$ ipython --no-banner

In [1]: import numpy as np

In [2]: np.set_printoptions(precision=2, suppress=True, linewidth=200)

In [3]: K = np.array([[0, 0, 0, 0, 0, 0],
   ...:     [-3, -2, -3, -2, -3, -2],
   ...:     [0, 0, 0, 0, 0, 0],
   ...:     [0, 0, 0, 0, 0, 0],
   ...:     [-3, -2, -3, -2, -3, -2],
   ...:     [0, 0, 0, 0, 0, 0]])

In [4]: t3 = np.stack([K, 2 * K, K[::-1]])

In [5]: t3.sum(axis=0)
Out[5]: 
array([[  0,   0,   0,   0,   0,   0],
       [-12,  -8, -12,  -8, -12,  -8],
       [  0,   0,   0,   0,   0,   0],
       [  0,   0,   0,   0,   0,   0],
       [-12,  -8, -12,  -8, -12,  -8],
       [  0,   0,   0,   0,   0,   0]])

In [6]: np.linalg.det(t3)
Out[6]: array([0., 0., 0.])

In [7]: Uu, s, vt = np.linalg.svd(K)

In [8]: vecs = vt[:(s > 1e-8).sum()]

In [9]: rng = np.random.default_rng(889)

In [10]: vec = K[5] + 4 * K[1] + rng.integers(2) * np.eye(6)[1]

In [11]: print(vec)
[-12.  -8. -12.  -8. -12.  -8.]

In [12]: np.allclose(vecs.T @ vecs @ vec, vec)
Out[12]: True

In [13]: vecs.T @ vecs
Out[13]: 
array([[0.23, 0.15, 0.23, 0.15, 0.23, 0.15],
       [0.15, 0.1 , 0.15, 0.1 , 0.15, 0.1 ],
       [0.23, 0.15, 0.23, 0.15, 0.23, 0.15],
       [0.15, 0.1 , 0.15, 0.1 , 0.15, 0.1 ],
       [0.23, 0.15, 0.23, 0.15, 0.23, 0.15],
       [0.15, 0.1 , 0.15, 0.1 , 0.15, 0.1 ]])

In [14]: np.diag(vecs.T @ vecs)
Out[14]: array([0.23, 0.1 , 0.23, 0.1 , 0.23, 0.1 ])

In [15]: np.linalg.matrix_rank(np.vstack([K, vec]))
Out[15]: np.int64(1)

In [16]: np.round(np.linalg.norm(K, 1), 2), round(np.linalg.norm(K, np.inf), 2)
Out[16]: (np.float64(6.0), np.float64(15.0))

In [17]: round(np.linalg.norm(K[5] - K[2]), 2)
Out[17]: np.float64(0.0)

In [18]: np.linalg.norm(K, axis=1).argmax()
Out[18]: np.int64(1)

In [19]: round(np.linalg.norm(K) ** 2 / np.linalg.norm(K, 2) ** 2, 2)
Out[19]: np.float64(1.0)

In [20]: np.linalg.norm(K, axis=0)
Out[20]: array([4.24, 2.83, 4.24, 2.83, 4.24, 2.83])

In [21]: gram = K.T @ K

In [22]: np.allclose(gram, gram.T)
Out[22]: True

In [23]: np.diag(gram)
Out[23]: array([18,  8, 18,  8, 18,  8])

In [24]: print((K @ K.T).shape)
(6, 6)

In [25]: np.round(np.linalg.eigvalsh(gram)[::-1], 2) + 0
Out[25]: array([78.,  0.,  0.,  0.,  0.,  0.])

In [26]: gram
Out[26]: 
array([[18, 12, 18, 12, 18, 12],
       [12,  8, 12,  8, 12,  8],
       [18, 12, 18, 12, 18, 12],
       [12,  8, 12,  8, 12,  8],
       [18, 12, 18, 12, 18, 12],
       [12,  8, 12,  8, 12,  8]])

In [27]: np.round(np.linalg.svd(K, compute_uv=False) ** 2, 2) + 0
Out[27]: array([78.,  0.,  0.,  0.,  0.,  0.])

In [28]: print(np.linalg.matrix_rank(gram))
1

In [29]: Uu, s, vt = np.linalg.svd(K)

In [30]: np.argmax(s[:-1] / (s[1:] + 1e-6)) + 1
Out[30]: np.int64(1)

In [31]: B = Uu[:, :1] @ np.diag(s[:1]) @ vt[:1]

In [32]: np.linalg.matrix_rank(B)
Out[32]: np.int64(1)

In [33]: np.linalg.matrix_rank(K, rtol=0.05)
Out[33]: np.int64(1)

In [34]: round(np.linalg.norm(K - B) / np.linalg.norm(K), 2)
Out[34]: np.float64(0.0)

In [35]: u = np.array([2, 5, 8, 5, 4]) + 0.5

In [36]: mat = np.eye(5) - 2 * np.outer(u, u) / (u @ u)

In [37]: mat
Out[37]: 
array([[ 0.92, -0.17, -0.27, -0.17, -0.14],
       [-0.17,  0.62, -0.59, -0.38, -0.31],
       [-0.27, -0.59,  0.09, -0.59, -0.48],
       [-0.17, -0.38, -0.59,  0.62, -0.31],
       [-0.14, -0.31, -0.48, -0.31,  0.75]])

In [38]: vec = np.array([-1, -2, 2, 2, 2])

In [39]: mat.T @ (mat @ vec)
Out[39]: array([-1., -2.,  2.,  2.,  2.])

In [40]: np.linalg.inv(mat)
Out[40]: 
array([[ 0.92, -0.17, -0.27, -0.17, -0.14],
       [-0.17,  0.62, -0.59, -0.38, -0.31],
       [-0.27, -0.59,  0.09, -0.59, -0.48],
       [-0.17, -0.38, -0.59,  0.62, -0.31],
       [-0.14, -0.31, -0.48, -0.31,  0.75]])

In [41]: [p for p in range(1, 25) if np.allclose(np.linalg.matrix_power(mat, p), np.eye(5))]
Out[41]: [2, 4, 6, 8, 10, 12, 14, 16, 18, 20, 22, 24]

In [42]: w, vecs = np.linalg.eig(mat)

In [43]: np.round(mat @ vecs[:, 0] - w[0] * vecs[:, 0], 2) + 0
Out[43]: array([0., 0., 0., 0., 0.])

In [44]: np.sort(np.linalg.eigvals(mat @ mat))
Out[44]: array([1., 1., 1., 1., 1.])

In [45]: m1 = np.loadtxt("test3.csv", delimiter=",")

In [46]: m1
Out[46]: 
array([[-2.81, -0.39, -0.03],
       [-0.39, -2.19,  0.07],
       [-0.03,  0.07, -2.99]])

In [47]: w, vecs = np.linalg.eigh(m1)

In [48]: vec = np.array([0, 2, -1])

In [49]: round(vec @ m1 @ vec, 2)
Out[49]: np.float64(-12.03)

In [50]: print(np.abs(m1).sum(axis=1).max(), round(np.abs(w).max(), 2))
3.23 3.0

In [51]: (np.sign(vecs[:, -1].round(6)) == np.sign(vecs[0, -1].round(6))).astype(int)
Out[51]: array([1, 0, 0])

In [52]: print(vecs * np.maximum(w, 0) @ vecs.T)
[[0. 0. 0.]
 [0. 0. 0.]
 [0. 0. 0.]]

In [53]: np.allclose(m1 @ m1.T, m1.T @ m1)
Out[53]: True

In [54]: m1 @ m1
Out[54]: 
array([[ 8.05,  1.95,  0.15],
       [ 1.95,  4.95, -0.35],
       [ 0.15, -0.35,  8.95]])

In [55]: np.trace(m1)
Out[55]: np.float64(-7.99)

In [56]: np.allclose(m1, m1.T)
Out[56]: True

In [57]: print((m1 + m1.T) / 2)
[[-2.81 -0.39 -0.03]
 [-0.39 -2.19  0.07]
 [-0.03  0.07 -2.99]]

In [58]: np.linalg.matrix_power(m1, 3)
Out[58]: 
array([[-23.38,  -7.39,  -0.54],
       [ -7.39, -11.63,   1.34],
       [ -0.54,   1.34, -26.78]])

In [59]: q = m1.astype(float).copy()

In [60]: for j in range(3):
    ...:     q[:, j] -= q[:, :j] @ (q[:, :j].T @ q[:, j])
    ...:     q[:, j] /= np.linalg.norm(q[:, j])
    ...: 

In [61]: np.round(q.T @ q, 2) + 0
Out[61]: 
array([[1., 0., 0.],
       [0., 1., 0.],
       [0., 0., 1.]])

In [62]: u = np.array([2, 2])

In [63]: np.polyval(u, m1[2])
Out[63]: array([ 1.94,  2.14, -3.98])

In [64]: arr = np.load("sample17.npy")

In [65]: print(arr)
[[-17.97   9.01  -8.96]
 [-14.03   7.02  -6.98]
 [-10.     4.98  -5.01]
 [  3.95  -1.99   1.99]]

In [66]: [round(float(x), 2) for x in np.linalg.svd(arr, compute_uv=False)[:3]]
Out[66]: [30.86, 0.04, 0.02]

In [67]: Uu, s, vt = np.linalg.svd(arr)

In [68]: print(s)
[30.86  0.04  0.02]

In [69]: print(np.argmax(s[:-1] / (s[1:] + 1e-6)) + 1)
1

In [70]: B = Uu[:, :1] @ np.diag(s[:1]) @ vt[:1]

In [71]: round(float(np.linalg.norm(arr - B, 2)), 2), np.round(s[1], 2)
Out[71]: (0.04, np.float64(0.04))

In [72]: round(float(np.abs(arr - B).max()), 2)
Out[72]: 0.03

In [73]: np.linalg.matrix_rank(B)
Out[73]: np.int64(1)

In [74]: print(np.round(np.linalg.norm(arr - B) / np.linalg.norm(arr), 2))
0.0

In [75]: round(float(np.linalg.norm(arr[2] - arr[1])), 2)
Out[75]: 4.93

In [76]: round(np.linalg.norm(arr) ** 2 / np.linalg.norm(arr, 2) ** 2, 2)
Out[76]: np.float64(1.0)

In [77]: arr.sum(axis=1)
Out[77]: array([-17.92, -13.99, -10.03,   3.95])

In [78]: round(np.linalg.norm(arr), 2)
Out[78]: np.float64(30.86)

In [79]: arr.shape
Out[79]: (4, 3)

In [80]: np.abs(arr).max()
Out[80]: np.float64(17.97)

In [81]: np.unravel_index(np.abs(arr).argmax(), arr.shape)
Out[81]: (np.int64(0), np.int64(0))

In [82]: np.linalg.matrix_rank(arr)
Out[82]: np.int64(3)

In [83]: arr.mean(axis=0)
Out[83]: array([-9.51,  4.76, -4.74])

In [84]: print(np.count_nonzero(arr))
12

In [85]: arr - arr[0]
Out[85]: 
array([[  0.  ,   0.  ,   0.  ],
       [  3.94,  -1.99,   1.98],
       [  7.97,  -4.03,   3.95],
       [ 21.92, -11.  ,  10.95]])

In [86]: gram = arr.T @ arr

In [87]: print(np.diag(gram))
[635.36 159.22 158.06]

In [88]: print(np.linalg.matrix_rank(gram))
3

In [89]: E = np.loadtxt("x.csv", delimiter=",")

In [90]: print(E)
[[ -2.16  -0.31  -2.87  -9.53  -3.36  -2.86   5.52   1.49]
 [  2.19   0.16   0.75   3.35   1.97   3.73  -3.21   1.01]
 [ -2.94   0.05   1.37  -1.09  -1.02  -3.99   2.54  -0.59]
 [ -2.69   1.32   3.84   2.26   0.69  -1.1    1.08  -2.66]
 [ -1.73  -1.81  -8.1  -20.66  -7.17  -4.05  10.08   5.02]
 [ -2.06   0.42   4.07   5.94   1.62  -1.19  -1.07  -1.67]
 [  0.35  -0.83  -3.57  -8.2   -2.41   1.7    3.39   2.51]
 [  0.03  -1.12   1.09   7.89   2.09   0.47  -3.42  -1.21]
 [ -4.06   2.26   4.71  -0.03  -0.29  -2.97   2.98  -2.96]
 [  2.49   0.45   1.18   6.47   2.79   5.17  -5.2   -0.09]
 [  4.17  -0.8   -2.31   2.88   0.96   3.34  -3.96   0.75]
 [ -1.82   2.87   5.24   3.51   1.18  -1.26  -0.23  -4.22]
 [ -1.42   0.17   1.43   1.42   0.12  -1.68   0.43  -0.7 ]
 [ -0.03  -0.55   0.35   5.03   1.44   1.4   -2.41  -1.2 ]
 [  2.83  -1.15  -5.06  -7.91  -2.04   2.6    1.23   4.54]
 [  2.07   3.86   4.7    0.97   1.26   1.46  -2.49  -3.65]
 [ -1.28  -4.78  -9.57 -16.19  -5.79  -2.16   8.35   8.23]
 [  0.82   0.49   0.2    0.46   0.3    2.33  -0.87  -0.92]
 [  2.57   1.79   5.5   13.71   4.94   3.14  -7.82  -3.8 ]
 [  1.     1.32  -1.3   -9.68  -2.63   0.3    3.52   1.05]
 [  2.55   0.8    0.74   1.58   0.88   1.87  -2.61  -0.72]
 [ -2.61   3.3    6.42   4.55   1.99  -1.65  -0.9   -3.83]
 [ -2.18   0.95   4.98   6.49   1.84  -2.01  -1.71  -1.51]
 [ -2.2    0.9    1.18  -2.01  -1.26  -4.27   2.2   -2.36]
 [ -0.78  -2.44  -7.52 -14.21  -5.14  -3.65   6.91   4.18]
 [ -3.44  -0.25   4.9    8.11   1.75  -3.55  -0.74  -1.78]
 [ -0.09   0.81   0.12  -2.53  -0.6   -0.24   0.6    0.69]
 [  0.37  -0.86  -1.43   2.04   0.    -0.96  -0.39  -1.26]
 [ -2.11   1.56  -0.32 -11.56  -4.35  -4.79   6.63  -1.62]
 [  0.15   0.53   3.1    9.9    2.99   0.84  -4.1   -2.44]
 [ -4.    -0.53   3.85  10.43   3.01  -1.56  -1.34  -1.67]
 [ -3.82   0.1    6.06  13.48   3.02  -3.    -2.17  -5.48]
 [ -0.76   0.16  -0.02  -0.84  -0.71  -2.42   1.12  -0.92]
 [ -2.33  -1.84  -1.54  -3.56  -1.38  -1.41   3.69   2.79]
 [  3.1    1.07  -2.01  -4.61  -0.9    3.05  -0.55  -0.36]
 [ -2.28  -0.22  -0.34  -2.84  -1.07  -1.84   2.34  -0.03]
 [  3.59  -2.72  -3.88   5.75   2.08   5.53  -4.58   1.97]]

In [91]: B = np.c_[E[:, :6] @ np.array([[3, 3, 3, 4, 2, 3],
    ...:     [1, 2, 3, 5, 0, 3],
    ...:     [0, 3, 0, 5, 0, 1],
    ...:     [3, 0, 1, 2, 1, 0],
    ...:     [0, 4, 1, 0, 4, 0],
    ...:     [3, 3, 3, 5, 4, 0]]), np.array([-1, -2, 2, 0, -1, 1, 1, 3, 3, -3, 2, 1, 0, 0, 0, 0, -2, -2, 2, -1, -2, 1, 2, 0, -2, 3, 0, -2, -2, -3, -1, 2, -3, 2, 3, 0, 0])]

In [92]: B
Out[92]: 
array([[ -43.96,  -37.73,  -28.88,  -57.9 ,  -38.73,  -10.28,   -1.  ],
       [  27.97,   28.21,   23.56,   38.66,   30.53,    7.8 ,   -2.  ],
       [ -24.01,  -20.66,  -22.75,  -26.79,  -27.01,   -7.3 ,    2.  ],
       [  -3.27,    5.55,   -4.46,   14.06,   -4.76,   -0.27,    0.  ],
       [ -81.13,  -73.94,  -50.6 , -118.04,  -69.  ,  -18.72,   -1.  ],
       [   8.49,    9.78,   -0.93,   20.14,    3.54,   -0.85,    1.  ],
       [ -19.28,  -15.86,   -6.95,  -28.5 ,  -10.34,   -5.01,    1.  ],
       [  24.05,   10.89,    8.12,   18.1 ,   18.19,   -2.18,    3.  ],
       [ -18.92,   -3.6 ,  -14.63,    3.7 ,  -21.19,   -0.69,    3.  ],
       [  42.84,   38.58,   33.59,   56.9 ,   43.29,   10.  ,   -3.  ],
       [  30.37,   17.84,   23.97,   23.59,   28.42,    7.8 ,    2.  ],
       [   4.16,   16.94,    4.06,   33.99,   -0.45,    8.39,    1.  ],
       [  -4.87,   -4.19,   -7.25,   -3.24,   -7.66,   -2.32,    0.  ],
       [  18.65,    9.82,    8.93,   15.94,   16.33,   -1.39,    0.  ],
       [  -8.59,   -9.35,    2.89,  -22.55,   -0.01,   -0.02,    0.  ],
       [  17.36,   37.45,   24.4 ,   60.32,   15.99,   22.49,    0.  ],
       [ -63.67,  -71.75,  -46.64, -120.05,  -50.55,  -27.75,   -2.  ],
       [  11.32,   12.23,   11.68,   19.3 ,   12.62,    4.13,   -2.  ],
       [  60.05,   56.97,   41.15,   89.85,   51.17,   18.58,    2.  ],
       [ -23.82,   -7.88,   -4.45,  -13.76,  -17.  ,    5.66,   -1.  ],
       [  18.8 ,   20.6 ,   18.12,   30.41,   17.68,   10.79,   -2.  ],
       [   4.17,   21.04,    3.66,   39.01,    0.69,    8.49,    1.  ],
       [   7.85,   11.63,   -1.39,   23.86,    1.45,    1.29,    2.  ],
       [ -24.54,  -19.11,  -19.98,  -23.77,  -28.53,   -2.72,    0.  ],
       [ -58.36,  -61.29,  -39.96,  -99.59,  -50.93,  -17.18,   -2.  ],
       [   3.11,    0.23,  -11.86,    7.96,   -5.97,   -6.17,    3.  ],
       [  -7.77,   -1.41,   -1.69,   -1.97,   -6.07,    2.28,    0.  ],
       [   3.49,   -7.78,   -2.31,  -10.69,   -1.06,   -2.9 ,   -2.  ],
       [ -53.82,  -35.94,  -31.93,  -49.31,  -52.34,   -1.97,   -2.  ],
       [  33.2 ,   25.29,   17.45,   42.75,   25.52,    5.14,   -3.  ],
       [  14.08,    5.85,   -4.83,   13.66,    8.23,   -9.74,   -1.  ],
       [  20.08,   10.  ,   -3.66,   27.48,    5.92,   -5.1 ,    2.  ],
       [ -11.9 ,  -12.12,  -10.61,  -16.12,  -14.88,   -1.82,   -3.  ],
       [ -23.74,  -25.04,  -21.68,  -40.39,  -19.38,  -14.05,    2.  ],
       [   5.69,   10.96,   16.15,   13.73,   10.19,   10.5 ,    3.  ],
       [ -21.1 ,  -18.1 ,  -16.93,  -26.8 ,  -19.04,   -7.84,    0.  ],
       [  41.89,   18.6 ,   27.03,   20.51,   43.37,   -1.27,    0.  ]])

In [93]: np.round(np.linalg.norm(B - E @ np.linalg.lstsq(E, B)[0], axis=0), 2) + 0
Out[93]: array([0.  , 0.  , 0.  , 0.  , 0.  , 0.  , 9.78])

In [94]: np.linalg.matrix_rank(B)
Out[94]: np.int64(7)

In [95]: print(np.round(np.linalg.lstsq(E, B[:, 0])[0], 2) + 0)
[3. 1. 0. 3. 0. 3. 0. 0.]
